$ python -q
>>> import numpy as np
>>> np.set_printoptions(precision=3, suppress=True, linewidth=200)
>>> rnd = lambda a: np.round(a, 3) + 0
>>> r0 = np.array([1, -3, 0])
>>> mat = np.array([np.roll(r0, i) for i in range(3)])
>>> mat
array([[ 1, -3,  0],
       [ 0,  1, -3],
       [-3,  0,  1]])
>>> rng = np.random.default_rng(9395)
>>> labels = rng.permutation(3)
>>> out = mat[:, labels] * rng.choice([-1, 1], 3)
>>> out
array([[ 0,  1, -3],
       [-3,  0,  1],
       [ 1, -3,  0]])
>>> left, _, Vh = np.linalg.svd(mat.T @ out)
>>> rnd(np.linalg.lstsq(mat, out)[0])
array([[0., 1., 0.],
       [0., 0., 1.],
       [1., 0., 0.]])
>>> labels
array([2, 0, 1])
>>> rnd(left @ Vh)
array([[0., 1., 0.],
       [0., 0., 1.],
       [1., 0., 0.]])
>>> np.allclose(out @ out.T, out.T @ out)
True
>>> rnd(np.linalg.det(out))
np.float64(-26.0)
>>> rnd(np.sort(np.abs(np.linalg.eigvals(out))))
array([2.   , 3.606, 3.606])
>>> np.linalg.matrix_power(out, 4)
array([[  54, -107,   69],
       [  69,   54, -107],
       [-107,   69,   54]])
>>> (out + out.T) / 2
array([[ 0., -1., -1.],
       [-1.,  0., -1.],
       [-1., -1.,  0.]])
>>> rnd(np.abs(np.linalg.eigvals(out)).max())
np.float64(3.606)
>>> np.allclose(out, out.T)
False
>>> blk = np.stack([mat, 3 * mat, mat[::-1]])
>>> np.einsum("bij,cij->bc", blk, blk)
array([[ 30,  90,   4],
       [ 90, 270,  12],
       [  4,  12,  30]])
>>> np.linalg.matrix_rank(blk.reshape(3, -1))
np.int64(2)
